$ python -q
>>> import numpy as np
>>> np.set_printoptions(precision=2, suppress=True, linewidth=140)
>>> rd = lambda a: np.round(a, 2) + 0
>>> rng = np.random.default_rng(712)
>>> lab = rng.integers(0, 2, 4)
>>> M = np.triu((lab[:, None] == lab) & (rng.random((4, 4)) < 0.8), 1).astype(int)
>>> M += M.T
>>> M
array([[0, 1, 0, 1],
       [1, 0, 0, 0],
       [0, 0, 0, 0],
       [1, 0, 0, 0]])
>>> # 2 blocks once reordered
>>> P = np.triu(np.array([[1, 5, 0, 4], [4, 5, 2, 0], [1, 0, 4, 3], [0, 2, 2, 5]]), 1) + np.eye(4)
>>> M2 = P @ M @ np.linalg.inv(P)
>>> np.linalg.matrix_rank(M2)
np.int64(2)
>>> rd(np.poly(M2))
array([ 1.,  0., -2.,  0.,  0.])
>>> w, V = np.linalg.eigh(M)
>>> x0 = np.array([1, 2, -2, 1])
>>> np.abs(M).sum(axis=1).max(), rd(np.abs(w).max())
(np.int64(2), np.float64(1.41))
>>> x0 @ M @ x0 / (x0 @ x0), rd(w[0]), rd(w[-1])
(np.float64(0.6), np.float64(-1.41), np.float64(1.41))
>>> rd(np.linalg.norm(M, "nuc"))
np.float64(2.83)
>>> rd(np.linalg.norm(M[2] - M[3]))
np.float64(1.0)
>>> Uu, sv, Vt = np.linalg.svd(M)
>>> V = Vt[:(sv > 1e-8).sum()]
>>> x0 = M[0] + 5 * M[2] + rng.integers(2) * np.eye(4)[1]
>>> x0
array([0., 1., 0., 1.])
>>> rd(np.diag(V.T @ V))
array([1. , 0.5, 0. , 0.5])
>>> np.linalg.matrix_rank(np.vstack([M, x0]))
np.int64(2)
>>> feats = np.load("a.npy")
>>> feats
array([[4., 1., 1., 1., 1., 1., 1., 1.],
       [1., 4., 1., 1., 1., 1., 1., 1.],
       [1., 1., 4., 1., 1., 1., 1., 1.],
       [1., 1., 1., 4., 1., 1., 1., 1.],
       [1., 1., 1., 1., 4., 1., 1., 1.],
       [1., 1., 1., 1., 1., 4., 1., 1.],
       [1., 1., 1., 1., 1., 1., 4., 1.],
       [1., 1., 1., 1., 1., 1., 1., 4.]])
>>> u, g = feats[4], feats[6]
>>> u @ g
np.float64(14.0)
>>> pr = (u @ g) / (u @ u) * u
>>> rd((g - pr) @ u)
np.float64(0.0)
>>> rd(g - pr)
array([ 0.39,  0.39,  0.39,  0.39, -1.43,  0.39,  3.39,  0.39])
>>> np.outer(u, g)
array([[ 1.,  1.,  1.,  1.,  1.,  1.,  4.,  1.],
       [ 1.,  1.,  1.,  1.,  1.,  1.,  4.,  1.],
       [ 1.,  1.,  1.,  1.,  1.,  1.,  4.,  1.],
       [ 1.,  1.,  1.,  1.,  1.,  1.,  4.,  1.],
       [ 4.,  4.,  4.,  4.,  4.,  4., 16.,  4.],
       [ 1.,  1.,  1.,  1.,  1.,  1.,  4.,  1.],
       [ 1.,  1.,  1.,  1.,  1.,  1.,  4.,  1.],
       [ 1.,  1.,  1.,  1.,  1.,  1.,  4.,  1.]])
>>> lab = rng.permutation(8)
>>> lab
array([5, 0, 1, 6, 7, 2, 4, 3])
>>> M2 = feats[lab][:, lab]
>>> np.diag(M2)
array([4., 4., 4., 4., 4., 4., 4., 4.])
>>> rd(np.sort(np.abs(np.linalg.eigvals(M2))))
array([ 3.,  3.,  3.,  3.,  3.,  3.,  3., 11.])
>>> np.trace(M2)
np.float64(32.0)
>>> M2
array([[4., 1., 1., 1., 1., 1., 1., 1.],
       [1., 4., 1., 1., 1., 1., 1., 1.],
       [1., 1., 4., 1., 1., 1., 1., 1.],
       [1., 1., 1., 4., 1., 1., 1., 1.],
       [1., 1., 1., 1., 4., 1., 1., 1.],
       [1., 1., 1., 1., 1., 4., 1., 1.],
       [1., 1., 1., 1., 1., 1., 4., 1.],
       [1., 1., 1., 1., 1., 1., 1., 4.]])
>>> np.allclose(M2, feats)
True
>>> rd(np.linalg.det(M2)), rd(np.linalg.det(feats[lab]))
(np.float64(24057.0), np.float64(24057.0))
>>> x0 = np.ones(8)
>>> for _ in range(6):
...     x0 = feats @ x0
...     x0 /= np.linalg.norm(x0)
...     print(round(x0 @ feats @ x0, 2))
... 
11.0
11.0
11.0
11.0
11.0
11.0
>>> rd(np.linalg.eigvalsh(feats)[-1])
np.float64(11.0)
>>> C = np.sign(np.array([[2, 1, -2, 2], [-2, 1, -1, 2], [1, 2, 1, 0], [0, 1, 3, -1]]))
>>> M2 = (np.tril(C, -1) + np.eye(4)) @ (np.triu(C, 1) + np.eye(4))
>>> w = np.array([-3, -7, 3, -9])
>>> arr = np.rint(M2 * w @ np.linalg.inv(M2)) + 0
>>> arr
array([[ 11.,   6.,  -8.,  -2.],
       [  0.,  -3.,   0.,   0.],
       [ 16.,   6., -13.,  -4.],
       [ -4.,   0.,   4., -11.]])
>>> Uu, sv, Vt = np.linalg.svd(arr, full_matrices=False)
>>> rd(np.cumsum(sv ** 2) / np.sum(sv ** 2))
array([0.83, 0.99, 1.  , 1.  ])
>>> Uu.shape, sv.shape, Vt.shape
((4, 4), (4,), (4, 4))
>>> rd(np.sqrt((sv ** 2).sum())), rd(np.linalg.norm(arr))
(np.float64(29.39), np.float64(29.39))
>>> np.abs(Uu[:, 0]).round(6).argmax()
np.int64(2)
>>> rd(Uu.T @ arr @ Vt.T)
array([[26.72,  0.  ,  0.  ,  0.  ],
       [ 0.  , 11.78,  0.  ,  0.  ],
       [ 0.  ,  0.  ,  3.31,  0.  ],
       [ 0.  ,  0.  ,  0.  ,  0.54]])
>>> (sv > 1e-8).sum()
np.int64(4)
>>> arr.mean(axis=0)
array([ 5.75,  2.25, -4.25, -4.25])
>>> np.unravel_index(np.abs(arr).argmax(), arr.shape)
(np.int64(2), np.int64(0))
>>> arr.sum(axis=1)
array([  7.,  -3.,   5., -11.])
>>> rd(np.linalg.svd(arr, compute_uv=False))
array([26.72, 11.78,  3.31,  0.54])
>>> np.count_nonzero(arr)
np.int64(12)
>>> np.diff(arr, axis=0)
array([[-11.,  -9.,   8.,   2.],
       [ 16.,   9., -13.,  -4.],
       [-20.,  -6.,  17.,  -7.]])
>>> np.linalg.matrix_rank(arr)
np.int64(4)
>>> arr.shape
(4, 4)
